$ python -q
>>> import numpy as np
>>> np.set_printoptions(precision=2, suppress=True, linewidth=160)
>>> A = np.load("sample10.npy")
>>> A
array([[ 0,  3,  2,  2],
       [ 0, 11,  1,  8],
       [ 1,  0,  4,  0],
       [ 0, 10,  3,  5],
       [ 1,  2,  5,  0],
       [ 0,  8,  0, 15],
       [ 0,  8,  0, 11],
       [ 0,  9,  3,  6],
       [ 1,  3,  5,  0],
       [ 3,  0,  8,  0],
       [ 0,  9,  3,  6],
       [ 0,  4,  0,  9],
       [ 3,  0,  7,  0],
       [ 0,  4,  2,  5],
       [ 3,  0,  5,  0],
       [ 0,  8,  5,  3],
       [ 2,  0,  7,  0],
       [ 1,  5,  6,  0],
       [ 3,  0,  2,  0],
       [ 0,  5,  2,  6],
       [ 2,  0,  3,  0],
       [ 3,  0,  2,  0],
       [ 2,  1,  7,  0],
       [ 0,  5,  2,  6],
       [ 3,  0,  2,  0],
       [ 2,  1,  7,  0],
       [ 0,  5,  5,  0],
       [ 3,  0,  8,  0],
       [ 0,  1,  2,  2],
       [ 0,  0,  2,  0],
       [ 0,  5,  0, 10]])
>>> idx = A[:, 1] > np.median(A[:, 1])
>>> u = A[idx].mean(axis=0) - A[~idx].mean(axis=0)
>>> ((A - A.mean(axis=0)) @ u > 0).astype(int)
array([0, 1, 0, 1, 0, 1, 1, 1, 0, 0, 1, 1, 0, 1, 0, 1, 0, 0, 0, 1, 0, 0, 0, 1, 0, 0, 0, 0, 0, 0, 1])
>>> idx.astype(int)
array([0, 1, 0, 1, 0, 1, 1, 1, 0, 0, 1, 1, 0, 1, 0, 1, 0, 1, 0, 1, 0, 0, 0, 1, 0, 0, 1, 0, 0, 0, 1])
>>> np.argsort(-np.abs(u).round(6), kind="stable")
array([1, 3, 2, 0])
>>> vec = np.array([-1, 0, 3, -3])
>>> rhs = A @ vec
>>> rhs
array([  0, -21,  11,  -6,  14, -45, -33,  -9,  14,  21,  -9, -27,  18,  -9,  12,   6,  19,  17,   3, -12,   7,   3,  19, -12,   3,  19,  15,  21,   0,   6,
       -30])
>>> np.round(np.linalg.pinv(A) @ A, 2) + 0
array([[1., 0., 0., 0.],
       [0., 1., 0., 0.],
       [0., 0., 1., 0.],
       [0., 0., 0., 1.]])
>>> np.round(np.linalg.solve(A.T @ A, A.T @ rhs), 2) + 0
array([-1.,  0.,  3., -3.])
>>> np.round(np.linalg.lstsq(A, rhs)[0], 2) + 0
array([-1.,  0.,  3., -3.])
>>> rng = np.random.default_rng(371)
>>> rhs = rhs + 0.02 * rng.normal(size=31)
>>> rhs
array([  0.02, -21.  ,  10.98,  -6.01,  14.03, -45.  , -33.  ,  -9.01,  14.01,  21.02,  -9.02, -26.98,  17.98,  -9.01,  12.03,   6.01,  19.02,  17.  ,   2.97,
       -12.02,   6.99,   3.01,  19.03, -12.02,   2.97,  19.03,  15.01,  20.97,  -0.03,   6.  , -30.  ])
>>> b, *_ = np.linalg.lstsq(A, rhs)
>>> [round(float(np.linalg.norm(np.linalg.solve(A.T @ A + lam * np.eye(4), A.T @ rhs))), 2) for lam in (0, 1, 10, 100)]
[4.36, 4.32, 4.09, 3.29]
>>> np.round(A.T @ (rhs - A @ b), 2) + 0
array([0., 0., 0., 0.])
>>> np.round(np.linalg.norm(rhs - A @ b), 2)
np.float64(0.1)
>>> cent = A[[30, 20]].astype(float)
>>> for _ in range(7):
...     idx = np.linalg.norm(A[:, None] - cent, axis=-1).argmin(axis=1)
...     cent = np.array([A[idx == j].mean(axis=0) for j in range(2)])
... 
>>> idx
array([1, 0, 1, 0, 1, 0, 0, 0, 1, 1, 0, 0, 1, 0, 1, 0, 1, 1, 1, 0, 1, 1, 1, 0, 1, 1, 1, 1, 1, 1, 0])
>>> np.bincount(idx)
array([12, 19])
>>> vec = np.array([-1, -2, 0, 2])
>>> rhs = A @ vec
>>> b, lr = np.zeros(4), 1 / np.linalg.norm(A, 2) ** 2
>>> for i in range(250):
...     b -= lr * A.T @ (A @ b - rhs)
...     if i % 50 == 0: print(i, round(np.linalg.norm(A @ b - rhs), 2))
... 
0 27.4
50 3.88
100 2.07
150 1.12
200 0.6
>>> round(np.linalg.cond(A), 2)
np.float64(9.02)
>>> M = np.loadtxt("m.csv", delimiter=",")
>>> M
array([[3., 1., 1., 1.],
       [1., 3., 1., 1.],
       [1., 1., 3., 1.],
       [1., 1., 1., 3.]])
>>> evals, vecs = np.linalg.eig(M)
>>> np.sort(np.linalg.eigvals(np.linalg.inv(M)))
array([0.17, 0.5 , 0.5 , 0.5 ])
>>> round(np.prod(evals), 2)
np.float64(48.0)
>>> evals
array([2., 6., 2., 2.])
>>> np.sort(np.linalg.eigvals(M @ M))
array([ 4.,  4.,  4., 36.])
>>> np.round(M @ vecs[:, 0] - evals[0] * vecs[:, 0], 2) + 0
array([0., 0., 0., 0.])
>>> vec = np.ones(4)
>>> for _ in range(4):
...     vec = M @ vec
...     vec /= np.linalg.norm(vec)
...     print(round(vec @ M @ vec, 2))
... 
6.0
6.0
6.0
6.0
>>> vec
array([0.5, 0.5, 0.5, 0.5])
>>> round(float(np.linalg.eigvalsh(M)[-1]), 2)
6.0
>>> q, vecs = np.linalg.qr(M[:, :3])[0], np.linalg.qr(M[:, 3:])[0]
>>> sv = np.linalg.svd(q.T @ vecs, compute_uv=False)
>>> round(np.linalg.norm(q @ q.T - vecs @ vecs.T, 2), 2)
np.float64(1.0)
>>> u = np.array([-2, 2, -2])
>>> F = 5 * np.eye(3) + np.outer(u, u)
>>> F
array([[ 9., -4.,  4.],
       [-4.,  9., -4.],
       [ 4., -4.,  9.]])
>>> low = np.linalg.cholesky(F)
>>> np.diag(low) ** 2
array([9.  , 7.22, 6.54])
>>> np.linalg.eigvalsh(F).min() > 0
np.True_
>>> np.round(np.prod(np.diag(low)) ** 2, 2), round(np.linalg.det(F), 2)
(np.float64(425.0), np.float64(425.0))
>>> low @ low.T
array([[ 9., -4.,  4.],
       [-4.,  9., -4.],
       [ 4., -4.,  9.]])
>>> low
array([[ 3.  ,  0.  ,  0.  ],
       [-1.33,  2.69,  0.  ],
       [ 1.33, -0.83,  2.56]])
>>> J = np.load("data.npy")
>>> J
array([[-0.23, -0.56, -0.79, -0.11],
       [-0.56,  0.74, -0.36, -0.05],
       [-0.79, -0.36,  0.5 , -0.07],
       [-0.11, -0.05, -0.07,  0.99]])
>>> M2 = np.array([[-2, -2, -3], [-5, -5, 2]])
>>> cent = np.kron(M2, J)
>>> np.linalg.matrix_rank(cent)
np.int64(8)
>>> cent.shape
(8, 12)
>>> round(np.linalg.norm(cent, 2), 2), np.round(np.linalg.norm(M2, 2) * np.linalg.norm(J, 2), 2)
(np.float64(7.66), np.float64(7.66))
>>> M2 = np.array([[-1, -2, -1], [1, 2, -2], [2, -1, 2]])
>>> mat = M2 + M2.T
>>> mat
array([[-2, -1,  1],
       [-1,  4, -3],
       [ 1, -3,  4]])
>>> vec = np.array([3, 1, 0])
>>> mat @ np.ones(3)
array([-2.,  0.,  2.])
>>> (mat @ vec).argmax()
np.int64(1)
>>> mat @ vec
array([-7,  1,  0])
>>> np.linalg.norm(mat @ vec) <= np.linalg.norm(mat, 2) * np.linalg.norm(vec) + 1e-9
np.True_
>>> (mat * vec).sum(axis=1)
array([-7,  1,  0])
>>> evals, vecs = np.linalg.eig(mat)
>>> np.sort(np.linalg.eigvals(np.linalg.inv(mat)))
array([-0.45,  0.14,  1.  ])
>>> np.sort(np.linalg.eigvals(mat.T))
array([-2.22,  1.  ,  7.22])
>>> idx = rng.permutation(3)
>>> M2 = mat[:, idx] * rng.choice([-1, 1], 3)
>>> M2
array([[-2,  1, -1],
       [-1, -4,  3],
       [ 1,  3, -4]])
>>> left, _, vt = np.linalg.svd(mat.T @ M2)
>>> np.round(np.linalg.lstsq(mat, M2)[0], 2) + 0
array([[ 1.,  0.,  0.],
       [ 0., -1.,  0.],
       [ 0.,  0., -1.]])
>>> idx
array([0, 1, 2])
>>> P = np.triu(np.array([[3, 0, 0], [2, 2, 3], [0, 0, 1]]), 1) + np.eye(3)
>>> M2 = P @ F @ np.linalg.inv(P)
>>> round(np.linalg.det(M2), 2)
np.float64(425.0)
>>> np.poly(M2)
array([   1.,  -27.,  195., -425.])
>>> np.trace(M2), np.trace(F)
(np.float64(27.0), np.float64(27.0))
>>> feats = np.load("a.npy")
>>> feats
array([[ 0., -3.,  0.,  0.],
       [-3.,  1., -3.,  0.],
       [ 0., -3.,  0., -3.],
       [ 0.,  0., -3., -3.]])
>>> q, Rm = np.linalg.qr(feats)
>>> Rm
array([[-3.  ,  1.  , -3.  ,  0.  ],
       [ 0.  ,  4.24,  0.  ,  2.12],
       [ 0.  ,  0.  , -3.  , -3.  ],
       [ 0.  ,  0.  ,  0.  , -2.12]])
>>> np.round(q @ Rm, 2) + 0
array([[ 0., -3.,  0.,  0.],
       [-3.,  1., -3.,  0.],
       [ 0., -3.,  0., -3.],
       [ 0.,  0., -3., -3.]])
>>> np.allclose(Rm.T @ Rm, feats.T @ feats)
True
>>> abs(Rm[0, 0]), np.round(np.linalg.norm(feats[:, 0]), 2)
(np.float64(3.0), np.float64(3.0))
>>> evals, vecs = np.linalg.eigh(feats)
>>> vec = np.array([-3, 1, -1, 3])
>>> vecs * np.abs(evals) @ vecs.T
array([[ 2.6 , -0.29,  1.45, -0.24],
       [-0.29,  4.14, -0.53,  1.21],
       [ 1.45, -0.53,  3.72,  1.32],
       [-0.24,  1.21,  1.32,  3.84]])
>>> vec @ feats @ vec / (vec @ vec), round(float(evals[0]), 2), round(evals[-1], 2)
(np.float64(0.8), -5.48, np.float64(5.06))
>>> np.abs(feats).sum(axis=1).max(), round(float(np.abs(evals).max()), 2)
(np.float64(7.0), 5.48)
>>> P = np.triu(np.array([[4, -2, -2, 1], [1, 5, 5, 5], [-4, -3, 4, 4], [-1, 5, 3, -4]]), 1) + np.eye(4)
>>> M2 = P @ feats @ np.linalg.inv(P)
>>> np.poly(M2)
array([  1.,   2., -30., -45.,  81.])
>>> round(np.linalg.det(feats[::-1]), 2)
np.float64(81.0)
>>> round(np.linalg.eigvals(feats).sum().real, 2)
np.float64(-2.0)
>>> round(float(np.linalg.det(2 * feats)), 2), np.round(np.linalg.det(feats), 2)
(1296.0, np.float64(81.0))
>>> np.linalg.eigvals(feats)
array([ 5.06,  1.09, -2.67, -5.48])
>>> m1 = np.load("x.npy")
>>> m1
array([[0, 2, 1],
       [2, 0, 2],
       [1, 2, 0]])
>>> # symmetric
>>> np.all(np.linalg.eigvalsh(m1) > 0)
np.False_
>>> round(float(np.linalg.eigvalsh(m1).min()), 2)
-2.37
>>> K = np.load("mat.npy")
>>> K
array([[ 1.  ,  0.  ,  0.  ,  0.  ,  0.  ],
       [ 0.  ,  0.71,  0.  ,  0.71,  0.  ],
       [ 0.  ,  0.  ,  1.  ,  0.  ,  0.  ],
       [ 0.  , -0.71,  0.  ,  0.71,  0.  ],
       [ 0.  ,  0.  ,  0.  ,  0.  ,  1.  ]])
>>> vec = np.array([3, -1, 1, -1, 2])
>>> K.T @ (K @ vec)
array([ 3., -1.,  1., -1.,  2.])
>>> 5 - np.linalg.matrix_rank(K - np.eye(5), tol=1e-8)
np.int64(3)
>>> np.sort(np.abs(np.degrees(np.angle(np.linalg.eigvals(K)))))
array([ 0.,  0.,  0., 45., 45.])
>>> (K != 0).astype(int)
array([[1, 0, 0, 0, 0],
       [0, 1, 0, 1, 0],
       [0, 0, 1, 0, 0],
       [0, 1, 0, 1, 0],
       [0, 0, 0, 0, 1]])
>>> np.flatnonzero(np.linalg.matrix_power((K != 0) + (K.T != 0) + np.eye(5), 5)[4])
array([4])
>>> np.sort(np.linalg.eigvals(K).real)
array([0.71, 0.71, 1.  , 1.  , 1.  ])
>>> q, vecs = np.linalg.qr(K[:, :2])[0], np.linalg.qr(K[:, 2:])[0]
>>> sv = np.linalg.svd(q.T @ vecs, compute_uv=False)
>>> np.degrees(np.arccos(sv.clip(0, 1)))
array([90., 90.])
>>> np.round(np.linalg.norm(q @ q.T - vecs @ vecs.T, 2), 2)
np.float64(1.0)
>>> q, Rm = np.linalg.qr(K)
>>> np.round(q.T @ q, 2) + 0
array([[1., 0., 0., 0., 0.],
       [0., 1., 0., 0., 0.],
       [0., 0., 1., 0., 0.],
       [0., 0., 0., 1., 0.],
       [0., 0., 0., 0., 1.]])
>>> q @ Rm
array([[ 1.  ,  0.  ,  0.  ,  0.  ,  0.  ],
       [ 0.  ,  0.71,  0.  ,  0.71,  0.  ],
       [ 0.  ,  0.  ,  1.  ,  0.  ,  0.  ],
       [ 0.  , -0.71,  0.  ,  0.71,  0.  ],
       [ 0.  ,  0.  ,  0.  ,  0.  ,  1.  ]])
>>> u = np.array([2, 1, 0])
>>> np.array([np.convolve(row, u, "same") for row in K])
array([[ 1.  ,  0.  ,  0.  ,  0.  ,  0.  ],
       [ 1.41,  0.71,  1.41,  0.71,  0.  ],
       [ 0.  ,  2.  ,  1.  ,  0.  ,  0.  ],
       [-1.41, -0.71,  1.41,  0.71,  0.  ],
       [ 0.  ,  0.  ,  0.  ,  2.  ,  1.  ]])
>>> np.cross(K[4, :3], K[3, :3])
array([ 0.,  0., -0.])
>>> np.convolve(K[4], u)
array([0., 0., 0., 0., 2., 1., 0.])
>>> np.correlate(K[4], K[3], "full")
array([ 0.  ,  0.  ,  0.  ,  0.  ,  0.  ,  0.71,  0.  , -0.71,  0.  ])
